>>> import numpy as np
>>> np.set_printoptions(precision=1, suppress=True, linewidth=120)
>>> rnd = lambda a: np.round(a, 1) + 0
>>> A = np.loadtxt("data.csv", delimiter=",")
>>> rnd(A)
array([[ 29.4, -80.7, -84.7, -82.7, -29.8,  33.3,   0.2,  21.9,  72.9],
       [ 27.1, -75.8, -79.7, -77.7, -28.8,  30.9,   0.8,  21.5,  69. ],
       [ 25.7, -72.8, -76.6, -74.6, -28.3,  29.4,   1.2,  21.2,  66.5],
       [ 21.3, -63.1, -66.7, -64.8, -26.3,  24.8,   2.4,  20.3,  58.6],
       [ 18.2, -56.1, -59.6, -57.6, -24.8,  21.5,   3.2,  19.5,  52.9],
       [  6.1, -28.5, -31.3, -28.8, -17.8,   9. ,   5.3,  15.3,  29.8],
       [  6.1, -28.5, -31.2, -28.8, -17.8,   9. ,   5.3,  15.3,  29.8],
       [ -0.5, -11.6, -13.5, -10.5, -11.3,   2.5,   4.9,  10.4,  14.7],
       [ -1.7,  -7.3,  -8.9,  -5.8,  -8.9,   1.2,   4.2,   8.4,  10.5],
       [ -2.2,  -4.2,  -5.4,  -2.5,  -6.6,   0.5,   3.2,   6.3,   7. ],
       [ -0.8,  -0.4,  -0.6,   0.3,  -1.1,   0.1,   0.5,   1.1,   1.1],
       [  0.7,   0.3,   0.5,  -0.4,   0.8,  -0.1,  -0.3,  -0.8,  -0.8],
       [  2.6,   1.3,   1.9,  -2.1,   2.7,  -1. ,  -0.8,  -2.7,  -3.3],
       [  2.6,   1.3,   2. ,  -2.1,   2.7,  -1.1,  -0.8,  -2.7,  -3.4],
       [  2.8,   1.5,   2.2,  -2.4,   3. ,  -1.3,  -0.8,  -2.9,  -3.8],
       [  4.7,   4. ,   5.4,  -4.5,   4.6,  -4. ,  -0.1,  -4.3,  -7.8],
       [  4.8,   4.2,   5.5,  -4.6,   4.7,  -4.2,   0. ,  -4.4,  -8. ],
       [  5.1,   5.1,   6.5,  -5. ,   4.9,  -5.1,   0.3,  -4.6,  -9.2],
       [  5.9,   9.7,  11.6,  -5.9,   5.8,  -9.8,   2.4,  -5. , -14.6],
       [  6. ,  14.6,  16.8,  -5.9,   6.3, -14.4,   4.7,  -4.9, -19.7],
       [ -0.7,  53.5,  57. ,   4. ,   6.5, -48.7,  22.7,  -0.8, -56. ],
       [ -4.8,  69.6,  73.5,  10.2,   6.1, -62.3,  30. ,   1.4, -70.2]])
>>> left, sig, vt = np.linalg.svd(A)
>>> V = vt[:(sig > 1e-8).sum()]
>>> rng = np.random.default_rng(726)
>>> vec = A[10] + 4 * A[17] + rng.integers(2) * np.eye(9)[0]
>>> rnd(vec)
array([ 19.7,  19.9,  25.5, -19.5,  18.6, -20.4,   1.9, -17.1, -35.6])
>>> rnd(np.diag(V.T @ V))
array([0.3, 0.3, 0.3, 0.7, 0.3, 0.3, 0.2, 0.3, 0.3])
